In [1]: import numpy as np

In [2]: import numpy.linalg as la

In [3]: np.set_printoptions(suppress=True, linewidth=160)

In [4]: W0 = np.loadtxt("a.csv", delimiter=",")

In [5]: W0
Out[5]: 
array([[ 0.,  0.,  0.],
       [ 0.,  8.,  8.],
       [ 0.,  0.,  0.],
       [ 0., 13., 11.],
       [ 1.,  0.,  0.],
       [ 0.,  3.,  5.],
       [ 0.,  0.,  0.],
       [ 0.,  3.,  5.],
       [ 0.,  0.,  2.],
       [ 0.,  8.,  8.],
       [ 1.,  0.,  0.],
       [ 0.,  0.,  0.],
       [ 0.,  0.,  2.],
       [ 0.,  0.,  2.],
       [ 0.,  0.,  0.],
       [ 0., 13., 11.],
       [ 0.,  0.,  0.],
       [ 0.,  0.,  0.],
       [ 1.,  0.,  0.],
       [ 0.,  3.,  5.],
       [ 0.,  8.,  8.],
       [ 0.,  0.,  0.],
       [ 0., 13., 11.]])

In [6]: Z = W0[[20, 4]].astype(float)

In [7]: for _ in range(4):
   ...:     idx = la.norm(W0[:, None] - Z, axis=-1).argmin(axis=1)
   ...:     Z = np.array([W0[idx == j].mean(axis=0) for j in range(2)])
   ...: 

In [8]: idx
Out[8]: array([1, 0, 1, 0, 1, 1, 1, 1, 1, 0, 1, 1, 1, 1, 1, 0, 1, 1, 1, 1, 0, 1, 0])

In [9]: np.abs(Z[1] - Z[0]).argmax()
Out[9]: np.int64(1)

In [10]: Z.round(3)
Out[10]: 
array([[ 0.   , 10.5  ,  9.5  ],
       [ 0.176,  0.529,  1.235]])

In [11]: np.argsort(-la.norm(Z, axis=0).round(6), kind="stable")[:3]
Out[11]: array([1, 2, 0])

In [12]: [round(float(x), 3) for x in la.svd(Z, compute_uv=False)[:3]]
Out[12]: [14.212, 0.586]

In [13]: round(la.norm(Z, 2) / la.norm(Z), 3)
Out[13]: np.float64(0.999)
